$ ipython --no-banner

In [1]: import numpy as np

In [2]: np.set_printoptions(precision=2, suppress=True, linewidth=160, floatmode="fixed")

In [3]: m1 = np.array([[3.09, -2.13, -1.13], [-2.13, -0.97, -2.63], [-1.13, -2.63, -0.11]])

In [4]: f = np.array([1, 4, 6])

In [5]: M2 = m1 + np.outer(f, np.eye(3)[0])

In [6]: np.linalg.matrix_rank(np.linalg.inv(M2) - np.linalg.inv(m1), tol=1e-8)
Out[6]: np.int64(1)

In [7]: print(M2)
[[ 4.09 -2.13 -1.13]
 [ 1.87 -0.97 -2.63]
 [ 4.87 -2.63 -0.11]]

In [8]: print(np.linalg.matrix_rank(M2 - m1))
1

In [9]: K = np.load("dump.npy")

In [10]: print(K)
[[-0.30 -0.60  0.00]
 [-1.70 -3.33  0.50]
 [ 0.90  1.93  0.70]
 [-1.00 -1.94 -0.50]
 [-1.50 -2.96 -1.20]
 [-0.80 -1.55  1.10]
 [ 2.60  5.35 -1.80]
 [-0.30 -0.66  0.10]
 [-1.40 -2.81  0.60]
 [-2.00 -4.00  2.00]
 [ 0.20  0.31 -1.10]
 [ 0.80  1.58 -0.30]
 [-0.20 -0.33 -0.70]
 [ 0.10  0.09 -1.10]]

In [11]: P = K @ np.linalg.solve(K.T @ K, K.T)

In [12]: np.round(P @ K[:, 2], 2) + 0
Out[12]: array([ 0.00,  0.50,  0.70, -0.50, -1.20,  1.10, -1.80,  0.10,  0.60,  2.00, -1.10, -0.30, -0.70, -1.10])

In [13]: np.diag(P)
Out[13]: array([0.01, 0.24, 0.31, 0.20, 0.48, 0.12, 0.59, 0.05, 0.09, 0.32, 0.19, 0.04, 0.14, 0.24])

In [14]: round(float(np.trace(P)), 2)
Out[14]: 3.0

In [15]: np.round(np.linalg.eigvalsh(P), 2) + 0
Out[15]: array([0.00, 0.00, 0.00, 0.00, 0.00, 0.00, 0.00, 0.00, 0.00, 0.00, 0.00, 1.00, 1.00, 1.00])

In [16]: vec = np.array([0, 1, -2])

In [17]: rhs = m1 @ vec

In [18]: rhs
Out[18]: array([ 0.13,  4.29, -2.41])

In [19]: np.round(np.linalg.solve(m1, -1 * rhs), 2) + 0
Out[19]: array([ 0.00, -1.00,  2.00])

In [20]: np.round(np.linalg.solve(m1, m1[:, 1]), 2) + 0
Out[20]: array([0.00, 1.00, 0.00])

In [21]: np.round(np.linalg.solve(m1, rhs + m1[:, 2]), 2) + 0
Out[21]: array([ 0.00,  1.00, -1.00])

In [22]: np.linalg.solve(m1.T, m1[2])
Out[22]: array([ 0.00, -0.00,  1.00])

In [23]: Xs = K - K.mean(axis=0)

In [24]: evecs = np.linalg.svd(Xs)[2][:2]

In [25]: M2 = Xs - Xs @ evecs.T @ evecs

In [26]: print(np.linalg.norm(M2, axis=1).round(6).argmax())
13

In [27]: np.diag(evecs.T @ evecs)
Out[27]: array([0.20, 0.80, 1.00])

In [28]: np.round(M2.std(axis=0), 2) + 0
Out[28]: array([0.03, 0.01, 0.00])

In [29]: left, s, vt = np.linalg.svd(K, full_matrices=False)

In [30]: round(np.sqrt((s ** 2).sum()), 2), round(np.linalg.norm(K), 2)
Out[30]: (np.float64(11.01), np.float64(11.01))

In [31]: print(s / s[0])
[1.00 0.30 0.01]

In [32]: s
Out[32]: array([10.53,  3.20,  0.12])

In [33]: left.shape, s.shape, vt.shape
Out[33]: ((14, 3), (3,), (3, 3))

In [34]: np.abs(vt[0])
Out[34]: array([0.44, 0.88, 0.20])

In [35]: Xs = K - K.mean(axis=0)

In [36]: left, s, vt = np.linalg.svd(Xs, full_matrices=False)

In [37]: vt[0] * np.sign(vt[0, np.abs(vt[0]).argmax()])
Out[37]: array([ 0.43,  0.87, -0.22])

In [38]: np.linalg.matrix_rank(Xs)
Out[38]: np.int64(3)

In [39]: np.round(Xs.mean(axis=0), 2) + 0
Out[39]: array([0.00, 0.00, 0.00])

In [40]: print(round((s ** 2).sum() ** 2 / (s ** 4).sum(), 2))
1.18

In [41]: F = np.load("a.npy")

In [42]: F
Out[42]: 
array([[-4,  2, -2],
       [ 2,  2,  2],
       [-2,  2,  2]])

In [43]: ev, evecs = np.linalg.eig(F)

In [44]: np.sort(np.linalg.eigvals(F.T))
Out[44]: array([-5.46,  1.46,  4.00])

In [45]: np.round(np.prod(ev), 2)
Out[45]: np.float64(-32.0)

In [46]: rng = np.random.default_rng(481)

In [47]: M2 = F + rng.integers(-2, 3, (3, 2)) @ rng.integers(-2, 3, (2, 3))

In [48]: M2
Out[48]: 
array([[-6,  0, -6],
       [ 1,  1,  0],
       [-2,  5,  3]])

In [49]: M2 - F
Out[49]: 
array([[-2, -2, -4],
       [-1, -1, -2],
       [ 0,  3,  1]])

In [50]: np.abs(M2 - F).sum(axis=1)
Out[50]: array([8, 4, 4])

In [51]: np.linalg.svd(M2 - F, compute_uv=False)
Out[51]: array([5.92, 2.24, 0.00])

In [52]: ev, evecs = np.linalg.eigvalsh(F)
Traceback (most recent call last):
  Cell In[52], line 1
    ev, evecs = np.linalg.eigvalsh(F)
ValueError: too many values to unpack (expected 2)


In [53]: ev, evecs = np.linalg.eigh(F)

In [54]: np.abs(evecs[:, -1]).round(6).argmax()
Out[54]: np.int64(1)

In [55]: evecs @ np.diag(ev) @ evecs.T
Out[55]: 
array([[-4.00,  2.00, -2.00],
       [ 2.00,  2.00,  2.00],
       [-2.00,  2.00,  2.00]])

In [56]: np.round(evecs.T @ evecs, 2) + 0
Out[56]: 
array([[1.00, 0.00, 0.00],
       [0.00, 1.00, 0.00],
       [0.00, 0.00, 1.00]])

In [57]: arr = np.loadtxt("data.csv", delimiter=",")

In [58]: arr
Out[58]: 
array([[0.50, 0.00, 0.50],
       [0.33, 0.50, 0.17],
       [0.29, 0.14, 0.57]])

In [59]: # a transition matrix

In [60]: vec = np.array([4, 5, 4])

In [61]: rhs = arr @ vec

In [62]: rhs
Out[62]: array([4.00, 4.50, 4.14])

In [63]: np.linalg.solve(arr, rhs)
Out[63]: array([4.00, 5.00, 4.00])

In [64]: J = np.loadtxt("arr.csv", delimiter=",")

In [65]: J
Out[65]: 
array([[ 1.92,  1.92,  0.83],
       [ 2.03,  1.95,  1.02],
       [ 1.84,  2.13,  0.92],
       [ 1.99,  1.90,  0.97],
       [ 2.04,  1.97,  0.94],
       [ 1.99,  1.91,  0.95],
       [ 1.98,  2.04,  1.04],
       [ 0.93,  0.87,  1.88],
       [ 0.96,  1.09,  1.85],
       [ 0.97,  1.05,  1.79],
       [ 0.89,  0.90,  2.08],
       [ 0.93,  0.96,  2.12],
       [ 0.93,  0.93,  1.84],
       [ 0.89,  1.00,  1.93],
       [ 1.04,  1.02,  0.01],
       [ 0.89,  1.01, -0.14],
       [ 0.96,  0.91,  0.07],
       [ 0.93,  1.06, -0.07],
       [ 1.16,  0.86, -0.10],
       [ 1.19,  0.97, -0.10],
       [ 1.01,  0.86, -0.10]])

In [66]: Xs = (J - J.mean(axis=0)) / J.std(axis=0)

In [67]: Xs.std(axis=0)
Out[67]: array([1.00, 1.00, 1.00])

In [68]: b = np.linalg.lstsq(np.delete(Xs, 2, axis=1), Xs[:, 2])[0]

In [69]: print(round(float(1 - np.var(Xs[:, 2] - np.delete(Xs, 2, axis=1) @ b)), 2))
0.13

In [70]: C = J[[11, 9]].astype(float)

In [71]: for _ in range(3):
    ...:     idx = np.linalg.norm(J[:, None] - C, axis=-1).argmin(axis=1)
    ...:     C = np.array([J[idx == j].mean(axis=0) for j in range(2)])
    ...: 

In [72]: print(idx)
[1 1 1 1 1 1 1 0 0 0 0 0 0 0 1 1 1 1 1 1 1]

In [73]: print(C[1] - C[0])
[ 0.57  0.49 -1.48]

In [74]: np.bincount(idx)
Out[74]: array([ 7, 14])

In [75]: E = np.load("out14.npy")

In [76]: print(E)
[[-0.50  0.00 -0.87  0.00]
 [ 0.00  1.00  0.00  0.00]
 [ 0.87  0.00 -0.50  0.00]
 [ 0.00  0.00  0.00  1.00]]

In [77]: # 3 blocks once reordered

In [78]: E.ravel(order="F")
Out[78]: array([-0.50,  0.00,  0.87,  0.00,  0.00,  1.00,  0.00,  0.00, -0.87,  0.00, -0.50,  0.00,  0.00,  0.00,  0.00,  1.00])

In [79]: E.reshape(4, 5)
Traceback (most recent call last):
  Cell In[79], line 1
    E.reshape(4, 5)
ValueError: cannot reshape array of size 16 into shape (4,5)


In [80]: E.reshape(2, -1)
Out[80]: 
array([[-0.50,  0.00, -0.87,  0.00,  0.00,  1.00,  0.00,  0.00],
       [ 0.87,  0.00, -0.50,  0.00,  0.00,  0.00,  0.00,  1.00]])

In [81]: print(E.reshape(-1, 2))
[[-0.50  0.00]
 [-0.87  0.00]
 [ 0.00  1.00]
 [ 0.00  0.00]
 [ 0.87  0.00]
 [-0.50  0.00]
 [ 0.00  0.00]
 [ 0.00  1.00]]

In [82]: blk = E.reshape(4, 2, -1)

In [83]: blk.sum(axis=1)
Out[83]: 
array([[-1.37,  0.00],
       [ 0.00,  1.00],
       [ 0.37,  0.00],
       [ 0.00,  1.00]])

In [84]: np.einsum("ihd,jhd->hij", blk, blk).shape
Out[84]: (2, 4, 4)

In [85]: blk.transpose(1, 0, 2)
Out[85]: 
array([[[-0.50,  0.00],
        [ 0.00,  1.00],
        [ 0.87,  0.00],
        [ 0.00,  0.00]],

       [[-0.87,  0.00],
        [ 0.00,  0.00],
        [-0.50,  0.00],
        [ 0.00,  1.00]]])

In [86]: np.swapaxes(blk, 1, 2)[3]
Out[86]: 
array([[0.00, 0.00],
       [0.00, 1.00]])

In [87]: blk[:, 0]
Out[87]: 
array([[-0.50,  0.00],
       [ 0.00,  1.00],
       [ 0.87,  0.00],
       [ 0.00,  0.00]])
